% python3 -q
>>> import numpy as np
>>> np.set_printoptions(precision=3, suppress=True, linewidth=100, sign=" ")
>>> rng = np.random.default_rng(80513)
>>> z = rng.integers(0, 3, 4)
>>> m1 = np.triu((z[:, None] == z) & (rng.random((4, 4)) < 0.8), 1).astype(int)
>>> m1 += m1.T
>>> m1
array([[ 0,  0,  1,  0],
       [ 0,  0,  0,  1],
       [ 1,  0,  0,  0],
       [ 0,  1,  0,  0]])
>>> A2 = np.linalg.invert(m1)
Traceback (most recent call last):
  File "<python-input-7>", line 1, in <module>
    A2 = np.linalg.invert(m1)
         ^^^^^^^^^^^^^^^^
AttributeError: module 'numpy.linalg' has no attribute 'invert'
>>> A2 = np.linalg.inv(m1)
>>> (np.abs(A2) > 1e-9).astype(int)
array([[ 0,  0,  1,  0],
       [ 0,  0,  0,  1],
       [ 1,  0,  0,  0],
       [ 0,  1,  0,  0]])
>>> np.linalg.inv(A2)
array([[ 0.,  0.,  1.,  0.],
       [ 0.,  0.,  0.,  1.],
       [ 1.,  0.,  0.,  0.],
       [ 0.,  1.,  0.,  0.]])
>>> round(float(np.linalg.slogdet(m1)[0]), 3)
1.0
>>> round(np.linalg.det(m1) * np.linalg.det(A2), 3)
np.float64(1.0)
>>> W = np.array([[4, 5, 6, 0], [9, 2, 0, 1], [0, 2, 4, 2], [3, 5, 2, 6]])
>>> beta = np.array([2, 2, 1, 0])
>>> H = np.maximum(m1 @ W + beta, 0)
>>> (H > 0).mean(axis=0)
array([ 1.  ,  1.  ,  1.  ,  0.75])
>>> (H > 0).astype(int)
array([[ 1,  1,  1,  1],
       [ 1,  1,  1,  1],
       [ 1,  1,  1,  0],
       [ 1,  1,  1,  1]])
>>> basis = np.array([[-5, -5, 3], [-5, 4, -3], [-1, -3, -3], [2, 2, -1]])
>>> print(H @ basis)
[[-31  -5 -23]
 [-51   6 -21]
 [-72 -23 -24]
 [-74 -40  17]]
>>> print(W @ basis)
[[-51 -18 -21]
 [-53 -35  20]
 [-10   0 -20]
 [-30  11 -18]]
>>> q, r_ = np.linalg.qr(m1)
>>> q.T @ q
array([[ 1.,  0.,  0.,  0.],
       [ 0.,  1.,  0.,  0.],
       [ 0.,  0.,  1.,  0.],
       [ 0.,  0.,  0.,  1.]])
>>> np.abs(np.diag(r_))
array([ 1.,  1.,  1.,  1.])
>>> q.shape, r_.shape
((4, 4), (4, 4))
>>> np.allclose(r_.T @ r_, m1.T @ m1)
True
>>> x0 = np.array([3, 0, 0, 2])
>>> np.linalg.inv(m1)
array([[ 0.,  0.,  1.,  0.],
       [ 0.,  0.,  0.,  1.],
       [ 1.,  0.,  0.,  0.],
       [ 0.,  1.,  0.,  0.]])
>>> np.round(np.linalg.norm(x0), 3), round(np.linalg.norm(m1 @ x0), 3)
(np.float64(3.606), np.float64(3.606))
>>> np.round(np.linalg.det(m1), 3)
np.float64(1.0)
>>> print([p for p in range(1, 25) if np.allclose(np.linalg.matrix_power(m1, p), np.eye(4))])
[2, 4, 6, 8, 10, 12, 14, 16, 18, 20, 22, 24]
>>> arr = np.loadtxt("dump.csv", delimiter=",")
>>> print(arr)
[[ 6.  0.  0.  5.]
 [ 0.  6.  5.  0.]
 [ 0.  5.  6.  0.]
 [ 5.  0.  0.  6.]]
>>> f = np.array([-3, 8, -3, 0])
>>> A2 = arr + np.outer(f, np.eye(4)[3])
>>> np.linalg.matrix_rank(A2 - arr)
np.int64(1)
>>> x0 = np.ones(4)
>>> for _ in range(6):
...     x0 = arr @ x0
...     x0 /= np.linalg.norm(x0)
...     print(round(x0 @ arr @ x0, 3))
... 
11.0
11.0
11.0
11.0
11.0
11.0
>>> print(x0)
[ 0.5  0.5  0.5  0.5]
>>> M = np.loadtxt("block3.csv", delimiter=",")
>>> M
array([[ 0.1  ,  0.   ,  0.   ],
       [-5.634, -1.4  ,  0.2  ],
       [ 1.199,  0.3  ,  0.8  ],
       [-2.828, -0.7  ,  0.8  ],
       [ 2.784,  0.7  ,  1.   ],
       [-2.077, -0.5  , -0.1  ],
       [ 3.623,  0.9  , -0.7  ],
       [ 0.36 ,  0.1  ,  0.3  ],
       [ 0.48 ,  0.1  , -0.7  ],
       [-1.985, -0.5  ,  0.4  ],
       [-6.821, -1.7  ,  0.   ],
       [-0.064,  0.   ,  1.1  ],
       [ 2.478,  0.6  ,  0.   ],
       [-1.985, -0.5  ,  0.9  ],
       [ 2.372,  0.6  , -0.8  ],
       [-2.421, -0.6  , -1.3  ],
       [-5.498, -1.4  , -0.6  ],
       [ 2.82 ,  0.7  , -1.6  ],
       [-2.356, -0.6  , -1.1  ],
       [-3.96 , -1.   ,  0.2  ],
       [ 2.447,  0.6  ,  0.1  ],
       [-1.195, -0.3  ,  0.1  ],
       [-2.374, -0.6  ,  1.1  ],
       [ 0.357,  0.1  ,  1.3  ],
       [-8.442, -2.1  ,  0.6  ],
       [-0.724, -0.2  , -1.2  ],
       [-1.595, -0.4  ,  0.7  ]])
>>> # column 0 dominates
>>> print(np.round(np.linalg.norm(M, 2) / np.linalg.norm(M), 3))
0.973
>>> round(np.log10(np.linalg.cond(M)))
2
>>> np.linalg.cond(M) > 100
np.True_
>>> Xc = M - M.mean(axis=0)
>>> Uu, s, Vh = np.linalg.svd(Xc, full_matrices=False)
>>> np.round(Xc.mean(axis=0), 3) + 0
array([ 0.,  0.,  0.])
>>> np.abs(Uu[:, 0]).argmax()
np.int64(24)
>>> np.linalg.matrix_rank(Xc)
np.int64(3)
>>> q, vecs = np.linalg.qr(M[:, :1])[0], np.linalg.qr(M[:, 1:])[0]
>>> s = np.linalg.svd(q.T @ vecs, compute_uv=False)
>>> (s > 0.9).sum()
np.int64(1)
>>> np.degrees(np.arccos(s.clip(0, 1)))
array([ 0.807])
>>> Xc = (M - M.mean(axis=0)) / M.std(axis=0)
>>> print(Xc.std(axis=0))
[ 1.  1.  1.]
>>> beta = np.linalg.lstsq(np.delete(Xc, 0, axis=1), Xc[:, 0])[0]
>>> np.abs(beta).argmax()
np.int64(0)
>>> basis = M[[23, 21]].astype(float)
>>> for _ in range(5):
...     z = np.linalg.norm(M[:, None] - basis, axis=-1).argmin(axis=1)
...     basis = np.array([M[z == j].mean(axis=0) for j in range(2)])
... 
>>> z
array([ 0,  1,  0,  1,  0,  1,  0,  0,  0,  1,  1,  0,  0,  1,  0,  1,  1,  0,  1,  1,  0,  1,  1,
        0,  1,  0,  1])
>>> print(basis[1] - basis[0])
[-4.915 -1.225  0.166]
>>> np.bincount(z)
array([ 13,  14])
>>> basis
array([[ 1.402,  0.346, -0.031],
       [-3.512, -0.879,  0.136]])
>>> feats = np.loadtxt("m.csv", delimiter=",")
>>> feats
array([[-0.919,  2.081, -0.592],
       [ 6.856,  9.856,  2.376],
       [-2.507,  0.493,  0.169],
       [-0.67 ,  2.33 , -3.639],
       [-1.357,  1.643, -3.512],
       [-6.45 , -3.45 , -4.759],
       [-3.104, -0.104, -1.33 ],
       [-1.174,  1.826, -2.388],
       [-0.346,  2.654, -4.444],
       [-1.064,  1.936, -2.388],
       [-4.738, -1.738, -0.268],
       [-4.818, -1.818, -2.039]])
>>> print((arr != 0).astype(int))
[[ 1  0  0  1]
 [ 0  1  1  0]
 [ 0  1  1  0]
 [ 1  0  0  1]]
>>> np.sort(np.linalg.eigvals(arr).real)
array([  1.,   1.,  11.,  11.])
>>> print((np.linalg.matrix_power((arr != 0) + (arr.T != 0) + np.eye(4), 4) > 0).astype(int))
[[ 1  0  0  1]
 [ 0  1  1  0]
 [ 0  1  1  0]
 [ 1  0  0  1]]
>>> np.flatnonzero(np.linalg.matrix_power((arr != 0) + (arr.T != 0) + np.eye(4), 4)[0])
array([ 0,  3])
>>> data = np.loadtxt("case2.csv", delimiter=",")
>>> data
array([[ 0.8, -1. ,  0.7],
       [-1.1, -0.8, -1.7],
       [ 0.2,  0. ,  0.2],
       [ 0.1, -0.3, -1.3],
       [-0.5, -1.1, -0.6],
       [-2. ,  0.9, -0.2],
       [ 1.3, -0.7, -1.2],
       [-0.4,  0.4, -1.1],
       [-0.7,  0.3,  0.9],
       [ 3. , -3. ,  7. ],
       [-0.9,  0.2,  0.8],
       [ 0.1,  1.2,  0.5],
       [ 1.8, -1. ,  2.2]])
>>> print(np.poly(m1))
[ 1.  0. -2.  0.  1.]
>>> np.einsum("ij,ji->", m1, m1)
np.int64(4)
>>> print(np.round(np.linalg.det(m1[::-1]), 3))
1.0
>>> basis = data[[7, 11]].astype(float)
>>> for _ in range(5):
...     z = np.linalg.norm(data[:, None] - basis, axis=-1).argmin(axis=1)
...     basis = np.array([data[z == j].mean(axis=0) for j in range(2)])
... 
>>> z
array([ 0,  0,  0,  0,  0,  0,  0,  0,  0,  1,  0,  0,  1])
>>> basis
array([[-0.282, -0.082, -0.273],
       [ 2.4  , -2.   ,  4.6  ]])
>>> np.abs(basis[1] - basis[0]).argmax()
np.int64(2)
>>> np.bincount(z)
array([ 11,   2])
>>> A2 = np.c_[data[:, :1] @ np.array([[0]]), np.array([1, 0, -4, 4, 4, -2, 0, -3, -1, -5, 2, 5, -2])]
>>> A2
array([[ 0.,  1.],
       [ 0.,  0.],
       [ 0., -4.],
       [ 0.,  4.],
       [ 0.,  4.],
       [ 0., -2.],
       [ 0.,  0.],
       [ 0., -3.],
       [ 0., -1.],
       [ 0., -5.],
       [ 0.,  2.],
       [ 0.,  5.],
       [ 0., -2.]])
>>> np.linalg.matrix_rank(np.c_[data, A2])
np.int64(4)
>>> np.linalg.matrix_rank(A2)
np.int64(1)
>>> z = rng.permutation(3)
>>> A2 = data[:, z] * rng.choice([-1, 1], 3)
>>> A2
array([[ 1. ,  0.8, -0.7],
       [ 0.8, -1.1,  1.7],
       [-0. ,  0.2, -0.2],
       [ 0.3,  0.1,  1.3],
       [ 1.1, -0.5,  0.6],
       [-0.9, -2. ,  0.2],
       [ 0.7,  1.3,  1.2],
       [-0.4, -0.4,  1.1],
       [-0.3, -0.7, -0.9],
       [ 3. ,  3. , -7. ],
       [-0.2, -0.9, -0.8],
       [-1.2,  0.1, -0.5],
       [ 1. ,  1.8, -2.2]])
>>> Uu, _, Vh = np.linalg.svd(data.T @ A2)
>>> np.round(np.linalg.lstsq(data, A2)[0], 3) + 0
array([[ 0.,  1.,  0.],
       [-1.,  0.,  0.],
       [ 0.,  0., -1.]])
>>> mat = np.loadtxt("a.csv", delimiter=",")
>>> print(mat)
[[  7.538  -3.266   2.25 ]
 [ -7.062   4.46   -2.703]
 [  4.7    -7.59   -1.454]
 [ -7.66    0.144  -5.085]
 [ 11.689 -15.265  -0.955]
 [  2.024  -1.839  -0.322]
 [  0.783  -6.396  -3.196]
 [  3.161  -3.929  -0.637]
 [ 10.444  -4.496   3.381]
 [ 10.902  -3.9     3.931]
 [  2.492  -4.981  -1.525]
 [  2.801  -4.074  -0.917]
 [ -4.197   1.799  -2.27 ]
 [  6.928  -5.001   1.075]
 [  1.288  -2.148  -0.9  ]
 [  2.199   1.538   1.37 ]
 [  7.494  -3.476   2.126]
 [  0.511   2.209   0.693]]
>>> Xc = mat - mat.mean(axis=0)
>>> Uu, s, Vh = np.linalg.svd(Xc, full_matrices=False)
>>> s
array([ 27.975,  13.463,   0.001])
>>> np.linalg.matrix_rank(Xc)
np.int64(3)
>>> Vh[0] * np.sign(Vh[0, np.abs(Vh[0]).argmax()])
array([ 0.809, -0.545,  0.219])
>>> A = np.load("sample13.npy")
>>> A
array([[ 2,  0,  1],
       [ 0,  2,  0],
       [ 1,  0,  2]])
>>> A2 = A + rng.integers(-2, 3, (3, 2)) @ rng.integers(-2, 3, (2, 3))
>>> A2
array([[ 2,  0,  1],
       [-6,  4, -2],
       [-2,  1,  1]])
>>> np.linalg.matrix_rank(A2 - A, tol=1e-8)
np.int64(1)
>>> print(A2 - A)
[[ 0  0  0]
 [-6  2 -2]
 [-3  1 -1]]
>>> np.round(np.linalg.svd(A2 - A, compute_uv=False), 3) + 0
array([ 7.416,  0.   ,  0.   ])
>>> x0 = np.ones(3)
>>> for _ in range(7):
...     x0 = A @ x0
...     x0 /= np.linalg.norm(x0)
...     print(round(x0 @ A @ x0, 3))
... 
2.818
2.91
2.958
2.981
2.991
2.996
2.998
>>> x0
array([ 0.707,  0.041,  0.707])
>>> def softmax(z):
...     e = np.exp(z - z.max(axis=-1, keepdims=True))
...     return e / e.sum(axis=-1, keepdims=True)
... 
>>> softmax(A[2] + 3)
array([ 0.245,  0.09 ,  0.665])
>>> print(softmax(A[2]))
[ 0.245  0.09   0.665]
>>> att = A @ A.T / np.sqrt(3)
>>> print(softmax(att + np.triu(np.full(att.shape, -np.inf), 1)))
[[ 1.     0.     0.   ]
 [ 0.09   0.91   0.   ]
 [ 0.347  0.034  0.618]]
>>> softmax(att).round(6).argmax(axis=1)
array([ 0,  1,  2])
>>> X = np.diag(np.array([1, 3, 0])) + 4 * np.eye(3, k=1) + 4 * np.eye(3, k=-1)
>>> print(X)
[[ 1.  4.  0.]
 [ 4.  3.  4.]
 [ 0.  4.  0.]]
>>> f = np.array([0, 0])
>>> print(np.convolve(X[2], f))
[ 0.  0.  0.  0.]
>>> np.cross(X[2, :3], X[0, :3])
array([ 0.,  0., -4.])
>>> try:
...     np.linalg.cholesky(X)
... except np.linalg.LinAlgError as e:
...     print(repr(e))
... 
LinAlgError('Matrix is not positive definite')
>>> round(float(np.linalg.eigvalsh(X).min()), 3)
-4.077
>>> np.all(np.linalg.eigvalsh(X) > 0)
np.False_
>>> print([round(float(np.linalg.det(X[:i, :i])), 2) + 0 for i in range(1, 4)])
[1.0, -13.0, -16.0]
>>> G = X.T @ X
>>> np.linalg.matrix_rank(G)
np.int64(3)
>>> np.allclose(G, G.T)
True
>>> np.linalg.svd(X, compute_uv=False) ** 2
array([ 57.112,  16.619,   0.27 ])
>>> (X @ X.T).shape
(3, 3)
>>> G
array([[ 17.,  16.,  16.],
       [ 16.,  41.,  12.],
       [ 16.,  12.,  16.]])
>>> np.trace(G), (X ** 2).sum()
(np.float64(74.0), np.float64(74.0))
>>> np.linalg.eigvalsh(G)[::-1]
array([ 57.112,  16.619,   0.27 ])
>>> x0 = np.array([1, -1, 0])
>>> np.einsum("ij,j->i", X, x0)
array([-3.,  1., -4.])
>>> X @ np.eye(3)[0]
array([ 1.,  4.,  0.])
>>> print(X @ (2 * x0))
[-6.  2. -8.]
>>> np.sign((X @ x0).round(6))
array([-1.,  1., -1.])
